In [1]: import numpy as np

In [2]: from numpy import linalg as LA

In [3]: np.set_printoptions(precision=2, suppress=True, linewidth=200, floatmode="fixed")

In [4]: rnd = lambda a: np.round(a, 2) + 0

In [5]: feats = np.loadtxt("x.csv", delimiter=",")

In [6]: feats
Out[6]: 
array([[ 0.00,  2.00,  2.00,  2.00,  0.00,  2.00,  0.00],
       [ 0.00,  2.00,  2.00,  2.00,  0.00,  2.00,  0.00],
       [ 0.00,  1.00,  1.00,  1.00,  0.00,  1.00,  0.00],
       [ 0.00, -1.00, -1.00, -1.00,  0.00, -1.00,  0.00],
       [ 0.00,  0.00,  0.00,  0.00,  0.00,  0.00,  0.00],
       [ 0.00,  2.00,  2.00,  2.00,  0.00,  2.00,  0.00],
       [ 0.00,  1.00,  1.00,  1.00,  0.00,  1.00,  0.00],
       [ 0.00,  1.00,  1.00,  1.00,  0.00,  1.00,  0.00]])

In [7]: np.abs(np.diag(LA.qr(feats)[1])) > 1e-9
Out[7]: array([False,  True, False, False, False, False, False])

In [8]: LA.lstsq(feats[:-1].T, feats[-1])[2]
Out[8]: np.int32(1)

In [9]: np.allclose(feats[:-1].T @ LA.lstsq(feats[:-1].T, feats[-1])[0], feats[-1])
Out[9]: True

In [10]: np.unique(feats.round(6), axis=0).shape
Out[10]: (4, 7)

In [11]: other = np.array([[-3, 2], [-3, 2], [0, 2], [2, -2], [1, -3], [-2, -1], [2, -3]])

In [12]: print(LA.matrix_rank(feats @ other))
1

In [13]: rng = np.random.default_rng(17129)

In [14]: other = feats + rng.integers(-2, 3, (8, 1)) @ rng.integers(-2, 3, (1, 7))

In [15]: other
Out[15]: 
array([[ 0.00,  0.00,  4.00,  3.00,  1.00,  1.00,  0.00],
       [ 0.00,  4.00,  0.00,  1.00, -1.00,  3.00,  0.00],
       [ 0.00, -3.00,  5.00,  3.00,  2.00, -1.00,  0.00],
       [ 0.00, -3.00,  1.00,  0.00,  1.00, -2.00,  0.00],
       [ 0.00, -4.00,  4.00,  2.00,  2.00, -2.00,  0.00],
       [ 0.00,  4.00,  0.00,  1.00, -1.00,  3.00,  0.00],
       [ 0.00, -3.00,  5.00,  3.00,  2.00, -1.00,  0.00],
       [ 0.00, -1.00,  3.00,  2.00,  1.00,  0.00,  0.00]])

In [16]: np.abs(other - feats).sum(axis=1)
Out[16]: array([ 7.00,  7.00, 14.00,  7.00, 14.00,  7.00, 14.00,  7.00])

In [17]: W0 = np.load("layer9.npy")

In [18]: W0
Out[18]: 
array([[ 3,  0, -2,  0,  0,  0,  0,  1],
       [ 0,  3,  0,  0,  3,  0,  0,  0],
       [ 1,  0,  1,  0,  0,  0,  0, -3],
       [ 0,  0,  0,  1,  0, -1,  0,  0],
       [ 0,  3,  0,  0, -1,  0,  0,  0],
       [ 0,  0,  0,  3,  0,  0,  0,  0],
       [ 0,  0,  2,  0,  0,  0, -2,  1],
       [ 2,  0,  0,  0,  0,  0, -2,  1]])

In [19]: other = W0 / LA.norm(W0, axis=1, keepdims=True)

In [20]: cov = other @ other.T

In [21]: (np.abs(cov) > 0.9).astype(int)
Out[21]: 
array([[1, 0, 0, 0, 0, 0, 0, 0],
       [0, 1, 0, 0, 0, 0, 0, 0],
       [0, 0, 1, 0, 0, 0, 0, 0],
       [0, 0, 0, 1, 0, 0, 0, 0],
       [0, 0, 0, 0, 1, 0, 0, 0],
       [0, 0, 0, 0, 0, 1, 0, 0],
       [0, 0, 0, 0, 0, 0, 1, 0],
       [0, 0, 0, 0, 0, 0, 0, 1]])

In [22]: (cov - 2 * np.eye(8)).round(6).argmax(axis=1)
Out[22]: array([7, 4, 1, 5, 1, 3, 7, 0])

In [23]: np.degrees(np.arccos(np.clip(cov[1, 5], -1, 1)))
Out[23]: np.float64(90.0)

In [24]: x0 = np.array([-1, 0, -3, -1, 3, -3, 0, 0])

In [25]: a = np.maximum(W0 @ x0, 0)

In [26]: np.flatnonzero(a > 1e-9)
Out[26]: array([0, 1, 3])

In [27]: np.maximum(W0 @ (3 * x0), 0)
Out[27]: array([ 9, 27,  0,  6,  0,  0,  0,  0])

In [28]: np.maximum(W0 @ x0, 0) - np.maximum(-W0 @ x0, 0)
Out[28]: array([ 3,  9, -4,  2, -3, -3, -6, -2])

In [29]: W0.T @ a
Out[29]: array([ 9, 27, -6,  2, 27, -2,  0,  3])

In [30]: other = np.array([[1, 1], [1, -1]])

In [31]: arr = np.kron(other, np.kron(other, other))[rng.permutation(8)][:5]

In [32]: arr
Out[32]: 
array([[ 1,  1, -1, -1,  1,  1, -1, -1],
       [ 1,  1,  1,  1, -1, -1, -1, -1],
       [ 1, -1, -1,  1, -1,  1,  1, -1],
       [ 1, -1,  1, -1, -1,  1, -1,  1],
       [ 1,  1,  1,  1,  1,  1,  1,  1]])

In [33]: f = np.array([1, 3, 0])

In [34]: np.correlate(arr[0], arr[3], "full")
Out[34]: array([ 1,  0, -1,  0, -1,  0,  1,  0, -1,  0,  1,  0,  1,  0, -1])

In [35]: np.convolve(arr[0], f)
Out[35]: array([ 1,  4,  2, -4, -2,  4,  2, -4, -3,  0])

In [36]: np.polyval(f, arr[0])
Out[36]: array([ 4,  4, -2, -2,  4,  4, -2, -2])

In [37]: t = rng.uniform(0, 2 * np.pi, 23)

In [38]: q, _ = LA.qr(np.array([[-1.1, -0.6],
    ...:     [0.2, -0.9],
    ...:     [1.3, 0.1],
    ...:     [1.6, 0.2],
    ...:     [1.5, -1.8],
    ...:     [0.3, -0.3],
    ...:     [0.7, -0.3],
    ...:     [0.3, 1.2],
    ...:     [-2.0, 0.1]]))

In [39]: mat = 20 * np.c_[np.cos(t), np.sin(t)] @ q.T

In [40]: rnd(mat)
Out[40]: 
array([[ -7.90,  -6.60,   4.48,   6.13, -10.08,  -1.54,  -0.40,  10.41,  -4.88],
       [  2.18,  -4.61,  -5.12,  -5.98, -13.92,  -2.53,  -4.24,   3.74,   8.94],
       [ -8.28,  -6.25,   5.10,   6.87,  -8.85,  -1.31,   0.02,  10.23,  -5.89],
       [  0.49,  -5.61,  -3.91,  -4.39, -14.99,  -2.67,  -4.04,   5.54,   7.40],
       [ -5.18,   2.24,   6.90,   8.40,  10.43,   2.01,   4.17,   0.08, -10.95],
       [ -3.60,   3.60,   6.03,   7.20,  12.55,   2.34,   4.28,  -2.04, -10.02],
       [ -1.04,  -6.33,  -2.71,  -2.83, -15.49,  -2.71,  -3.74,   6.98,   5.80],
       [  8.90,   3.83,  -7.23,  -9.31,   1.99,   0.07,  -1.98,  -8.02,   9.75],
       [  6.98,   7.07,  -3.21,  -4.59,  12.12,   1.93,   1.19, -10.47,   2.85],
       [  6.13,  -1.27,  -7.33,  -9.01,  -8.75,  -1.74,  -4.00,  -1.51,  11.32],
       [  2.96,  -4.08,  -5.63,  -6.66, -13.23,  -2.43,  -4.28,   2.83,   9.56],
       [ -3.85,   3.40,   6.18,   7.40,  12.25,   2.29,   4.28,  -1.72, -10.19],
       [  5.67,   7.30,  -1.67,  -2.69,  13.89,   2.28,   2.02, -10.10,   0.47],
       [  1.26,  -5.18,  -4.48,  -5.14, -14.57,  -2.62,  -4.15,   4.74,   8.14],
       [  8.73,   5.53,  -6.02,  -7.95,   6.55,   0.89,  -0.75,  -9.68,   7.47],
       [  8.93,   4.20,  -7.03,  -9.10,   2.95,   0.24,  -1.74,  -8.42,   9.36],
       [ -6.99,   0.22,   7.63,   9.47,   6.82,   1.43,   3.74,   2.98, -11.48],
       [ -2.49,  -6.84,  -1.46,  -1.24, -15.54,  -2.67,  -3.35,   8.17,   4.08],
       [ -6.54,  -7.19,   2.67,   3.92, -12.83,  -2.07,  -1.50,  10.39,  -1.99],
       [  3.47,  -3.70,  -5.96,  -7.10, -12.69,  -2.36,  -4.28,   2.20,   9.93],
       [ -6.36,   1.00,   7.42,   9.15,   8.27,   1.66,   3.94,   1.89, -11.38],
       [ -4.06,   3.23,   6.30,   7.57,  12.00,   2.25,   4.27,  -1.45, -10.32],
       [ -8.77,  -5.40,   6.14,   8.09,  -6.20,  -0.82,   0.85,   9.58,  -7.69]])

In [41]: # rows and columns are dependent

In [42]: [round(float(x), 2) for x in LA.svd(mat, compute_uv=False)[:3]]
Out[42]: [73.46, 61.67, 0.0]

In [43]: np.argsort(-LA.norm(mat, axis=0).round(6), kind="stable")[:3]
Out[43]: array([4, 8, 3])

In [44]: print(rnd(LA.norm(mat, 2) / LA.norm(mat)))
0.77

In [45]: idx = mat[:, 5] > np.median(mat[:, 5])

In [46]: f = mat[idx].mean(axis=0) - mat[~idx].mean(axis=0)

In [47]: (((mat - mat.mean(axis=0)) @ f > 0) == idx).mean()
Out[47]: np.float64(1.0)

In [48]: basis = mat[[8, 1]].astype(float)

In [49]: for _ in range(6):
    ...:     idx = LA.norm(mat[:, None] - basis, axis=-1).argmin(axis=1)
    ...:     basis = np.array([mat[idx == j].mean(axis=0) for j in range(2)])
    ...: 

In [50]: idx
Out[50]: array([1, 1, 1, 1, 0, 0, 1, 0, 0, 1, 1, 0, 0, 1, 0, 0, 0, 1, 1, 1, 0, 0, 1])

In [51]: rnd(basis[1] - basis[0])
Out[51]: array([ -2.38,  -9.04,  -2.91,  -2.86, -21.34,  -3.70,  -4.89,  10.38,   6.86])

In [52]: print(np.bincount(idx))
[11 12]

In [53]: np.abs(basis[1] - basis[0]).argmax()
Out[53]: np.int64(4)

In [54]: m1 = np.load("data.npy")

In [55]: print(m1)
[[ 1  0  0  0  0]
 [ 3  1  0  0  0]
 [ 4  3  1  0  0]
 [ 5  0  4  1  0]
 [ 0 -5 -4  1  1]]

In [56]: # triangular: eigenvalues sit on the diagonal

In [57]: cov = m1.T @ m1

In [58]: rnd(LA.eigvalsh(cov)[::-1])
Out[58]: array([82.19, 30.34,  9.38,  0.09,  0.00])

In [59]: LA.matrix_rank(cov)
Out[59]: np.int64(5)

In [60]: (m1 @ m1.T).shape
Out[60]: (5, 5)

In [61]: np.allclose(cov, cov.T)
Out[61]: True
